$ python -q
>>> import numpy as np
>>> from numpy import linalg as LA
>>> np.set_printoptions(suppress=True, linewidth=120)
>>> K = np.load("arr.npy")
>>> K
array([[5., 1., 0., 0.],
       [0., 5., 1., 0.],
       [0., 0., 5., 1.],
       [0., 0., 0., 5.]])
>>> # triangular
>>> q, vecs = LA.qr(K[:, :1])[0], LA.qr(K[:, 1:])[0]
>>> sigma = LA.svd(q.T @ vecs, compute_uv=False)
>>> round(float(LA.norm(q @ q.T - vecs @ vecs.T, 2)), 2)
1.0
>>> f = np.array([-1, 2, -2, 1])
>>> B = K + np.outer(f, np.eye(4)[2])
>>> B
array([[ 5.,  1., -1.,  0.],
       [ 0.,  5.,  3.,  0.],
       [ 0.,  0.,  3.,  1.],
       [ 0.,  0.,  1.,  5.]])
>>> w, vecs = LA.eig(K)
>>> np.round(np.sort(LA.eigvals(LA.inv(K))), 2)
array([0.2, 0.2, 0.2, 0.2])
>>> np.round(np.sort(LA.eigvals(K @ K)), 2)
array([25., 25., 25., 25.])
>>> K @ vecs[:, 0] - w[0] * vecs[:, 0]
array([0., 0., 0., 0.])
>>> np.allclose(K, K.T)
False
>>> K.inv()
Traceback (most recent call last):
  File "<python-input-17>", line 1, in <module>
    K.inv()
    ^^^^^
AttributeError: 'numpy.ndarray' object has no attribute 'inv'
>>> LA.determinant(K)
Traceback (most recent call last):
  File "<python-input-18>", line 1, in <module>
    LA.determinant(K)
    ^^^^^^^^^^^^^^
AttributeError: module 'numpy.linalg' has no attribute 'determinant'
>>> np.round(LA.matrix_power(K, 2), 2)
array([[25., 10.,  1.,  0.],
       [ 0., 25., 10.,  1.],
       [ 0.,  0., 25., 10.],
       [ 0.,  0.,  0., 25.]])
>>> np.round(np.sort(np.abs(LA.eigvals(K))), 2)
array([5., 5., 5., 5.])
>>> assert K == K.T
Traceback (most recent call last):
  File "<python-input-21>", line 1, in <module>
    assert K == K.T
           ^^^^^^^^
ValueError: The truth value of an array with more than one element is ambiguous. Use a.any() or a.all()
>>> round(float(LA.det(K)), 2)
625.0
>>> J = np.array([[-1, 1, 0, 3, -2],
...     [0, -2, 3, -4, 1],
...     [3, -4, 3, 3, 1],
...     [5, 5, -4, -1, -3]])
>>> J[-1] = J[0] + 3 * J[1]
>>> J
array([[-1,  1,  0,  3, -2],
       [ 0, -2,  3, -4,  1],
       [ 3, -4,  3,  3,  1],
       [-1, -5,  9, -9,  1]])
>>> # null space of dimension 2
>>> np.allclose(J[:-1].T @ LA.lstsq(J[:-1].T, J[-1])[0], J[-1])
True
>>> np.round(J @ LA.pinv(J) @ J, 2) + 0
array([[-1.,  1.,  0.,  3., -2.],
       [ 0., -2.,  3., -4.,  1.],
       [ 3., -4.,  3.,  3.,  1.],
       [-1., -5.,  9., -9.,  1.]])
>>> try:
...     LA.inv(J)
... except LA.LinAlgError as e:
...     print("failed:", e)
... 
failed: Last 2 dimensions of the array must be square
>>> round(np.trace(LA.pinv(J) @ J), 2)
np.float64(3.0)
>>> np.abs(np.diag(LA.qr(J)[1])) > 1e-9
array([ True,  True,  True, False])
>>> B = np.array([[2, 1, 2], [3, 1, 2]])
>>> Z = np.kron(B, J)
>>> Z
array([[ -2,   2,   0,   6,  -4,  -1,   1,   0,   3,  -2,  -2,   2,   0,   6,  -4],
       [  0,  -4,   6,  -8,   2,   0,  -2,   3,  -4,   1,   0,  -4,   6,  -8,   2],
       [  6,  -8,   6,   6,   2,   3,  -4,   3,   3,   1,   6,  -8,   6,   6,   2],
       [ -2, -10,  18, -18,   2,  -1,  -5,   9,  -9,   1,  -2, -10,  18, -18,   2],
       [ -3,   3,   0,   9,  -6,  -1,   1,   0,   3,  -2,  -2,   2,   0,   6,  -4],
       [  0,  -6,   9, -12,   3,   0,  -2,   3,  -4,   1,   0,  -4,   6,  -8,   2],
       [  9, -12,   9,   9,   3,   3,  -4,   3,   3,   1,   6,  -8,   6,   6,   2],
       [ -3, -15,  27, -27,   3,  -1,  -5,   9,  -9,   1,  -2, -10,  18, -18,   2]])
>>> feats = np.load("dump.npy")
>>> feats
array([[ -0.5,   1.1,  -2.2,   0.4],
       [  0.7,  -2.9,  -0.6,  -0.6],
       [  0.2,   0.9,   0.5,   1.4],
       [  0.3,  -0.5,   0. ,  -0.1],
       [ -0.2,   0.9,  -2.2,  -0.3],
       [  2. ,   0.7,  -0.8,   0.6],
       [  0.3,  -1. ,  -0.8,  -1.7],
       [ -0.8,  -0.5,  -0.3,   1.1],
       [  1.1,  -0.2,  -0.7,  -2. ],
       [  1.8,   0.5,  -1.4,  -1.4],
       [  0.2,  -0.2,   0.2,  -2.1],
       [  0.3,  -0.5,   0.2,  -0.7],
       [  0.3,   0. ,   0.4,  -0.6],
       [  0.5,  -1.6,   2.2,  -0.2],
       [  0.5,  -0.4,  -0.3,  -1.4],
       [ -0.5,   0.9,   0.1,  -1. ],
       [  1.2,  -0.6,   0.1,  -1.1],
       [  0.2,  -0.1,  -0.5,  -2.2],
       [ -1.3,  -1.7,   1.4,  -0.7],
       [  1. ,   1.8,   0.6,   1. ],
       [ -1.1,   0.3,   1.4,   0.1],
       [  0.3,   0.2,  -2.5,   0.6],
       [  1.1,  -0.9,   0. ,  -1.3],
       [  1.7,   0.8,   0.9,  -0.5],
       [ -1.1,   1.1,  -1.3,  -2.4],
       [ -0.6,  -0.5,  -0.2,   0. ],
       [ -1.2,   1.6,   1.2,   1.5],
       [ -0.8,   0.9,   0.7,   0.9],
       [  1.7,   0.4,   0. ,   0. ],
       [  0.4,   1.3,   0.3,   0.7],
       [-16. , -24. ,   4. , -24. ]])
>>> # row 30 is much longer than the rest
>>> Z = feats[[4, 11]].astype(float)
>>> for _ in range(7):
...     z = LA.norm(feats[:, None] - Z, axis=-1).argmin(axis=1)
...     Z = np.array([feats[z == j].mean(axis=0) for j in range(2)])
... 
>>> z
array([0, 0, 0, 0, 0, 0, 0, 0, 0, 0, 0, 0, 0, 0, 0, 0, 0, 0, 0, 0, 0, 0, 0, 0, 0, 0, 0, 0, 0, 0, 1])
>>> Z.round(2)
array([[  0.26,   0.06,  -0.12,  -0.4 ],
       [-16.  , -24.  ,   4.  , -24.  ]])
>>> hat = feats @ LA.solve(feats.T @ feats, feats.T)
>>> np.allclose(hat @ hat, hat)
True
>>> q, _ = LA.qr(np.array([[-0.5], [0.7]]))
>>> mat = q @ q.T
>>> mat.round(2)
array([[ 0.34, -0.47],
       [-0.47,  0.66]])
>>> U, sigma, VT = LA.svd(mat)
>>> vecs = VT[:(sigma > 1e-8).sum()]
>>> rng = np.random.default_rng(2693)
>>> x0 = mat[1] + -2 * mat[0] + rng.integers(2) * np.eye(2)[0]
>>> x0.round(2)
array([-1.15,  1.61])
>>> np.round(LA.norm(x0 - vecs.T @ vecs @ x0), 2)
np.float64(0.0)
>>> np.round(vecs.T @ vecs, 2)
array([[ 0.34, -0.47],
       [-0.47,  0.66]])
>>> np.allclose(vecs.T @ vecs @ x0, x0)
True
